In [1]: import numpy as np

In [2]: np.set_printoptions(suppress=True, linewidth=160)

In [3]: W0 = np.loadtxt("run15.csv", delimiter=",")

In [4]: print(W0)
[[0. 0. 0. 0. 0. 1.]
 [0. 0. 0. 2. 0. 2.]
 [2. 1. 2. 0. 0. 0.]
 [0. 0. 0. 0. 0. 0.]
 [0. 0. 2. 0. 0. 1.]
 [0. 0. 0. 0. 0. 0.]
 [0. 0. 1. 0. 2. 0.]
 [2. 0. 0. 0. 2. 1.]
 [1. 0. 1. 0. 0. 0.]
 [1. 0. 0. 0. 0. 0.]]

In [5]: proj = W0 @ np.linalg.solve(W0.T @ W0, W0.T)

In [6]: print(np.round(np.linalg.eigvalsh(proj), 3) + 0)
[0. 0. 0. 0. 1. 1. 1. 1. 1. 1.]

In [7]: print(np.round(np.diag(proj), 3))
[0.543 1.    1.    0.    0.84  0.    0.877 0.877 0.58  0.284]

In [8]: print(proj.round(3) + 0)
[[ 0.543  0.     0.     0.     0.247  0.    -0.21   0.21  -0.284 -0.136]
 [ 0.     1.     0.     0.     0.     0.     0.     0.     0.     0.   ]
 [ 0.     0.     1.     0.     0.     0.     0.     0.     0.     0.   ]
 [ 0.     0.     0.     0.     0.     0.     0.     0.     0.     0.   ]
 [ 0.247  0.     0.     0.     0.84   0.     0.086 -0.086  0.235 -0.062]
 [ 0.     0.     0.     0.     0.     0.     0.     0.     0.     0.   ]
 [-0.21   0.     0.     0.     0.086  0.     0.877  0.123 -0.049 -0.198]
 [ 0.21   0.     0.     0.    -0.086  0.     0.123  0.877  0.049  0.198]
 [-0.284  0.     0.     0.     0.235  0.    -0.049  0.049  0.58   0.321]
 [-0.136  0.     0.     0.    -0.062  0.    -0.198  0.198  0.321  0.284]]

In [9]: theta = np.radians(120)

In [10]: r_ = np.eye(6)

In [11]: r_[0, 0] = r_[2, 2] = np.cos(theta)

In [12]: r_[0, 2], r_[2, 0] = -np.sin(theta), np.sin(theta)

In [13]: print(r_.round(3))
[[-0.5    0.    -0.866  0.     0.     0.   ]
 [ 0.     1.     0.     0.     0.     0.   ]
 [ 0.866  0.    -0.5    0.     0.     0.   ]
 [ 0.     0.     0.     1.     0.     0.   ]
 [ 0.     0.     0.     0.     1.     0.   ]
 [ 0.     0.     0.     0.     0.     1.   ]]

In [14]: M2 = W0 @ r_.T

In [15]: print(np.round(np.linalg.svd(W0, compute_uv=False), 3), np.round(np.linalg.svd(M2, compute_uv=False), 3))
[4.303 3.007 2.641 2.046 1.008 0.511] [4.303 3.007 2.641 2.046 1.008 0.511]

In [16]: print(np.allclose(np.linalg.norm(W0, axis=1), np.linalg.norm(M2, axis=1)))
True

In [17]: print(M2.round(3))
[[ 0.     0.     0.     0.     0.     1.   ]
 [ 0.     0.     0.     2.     0.     2.   ]
 [-2.732  1.     0.732  0.     0.     0.   ]
 [ 0.     0.     0.     0.     0.     0.   ]
 [-1.732  0.    -1.     0.     0.     1.   ]
 [ 0.     0.     0.     0.     0.     0.   ]
 [-0.866  0.    -0.5    0.     2.     0.   ]
 [-1.     0.     1.732  0.     2.     1.   ]
 [-1.366  0.     0.366  0.     0.     0.   ]
 [-0.5    0.     0.866  0.     0.     0.   ]]

In [18]: print(np.allclose(W0 @ W0.T, M2 @ M2.T))
True

In [19]: print(np.round(np.abs(M2 - W0).max(axis=0), 3))
[4.732 0.    3.    0.    0.    0.   ]
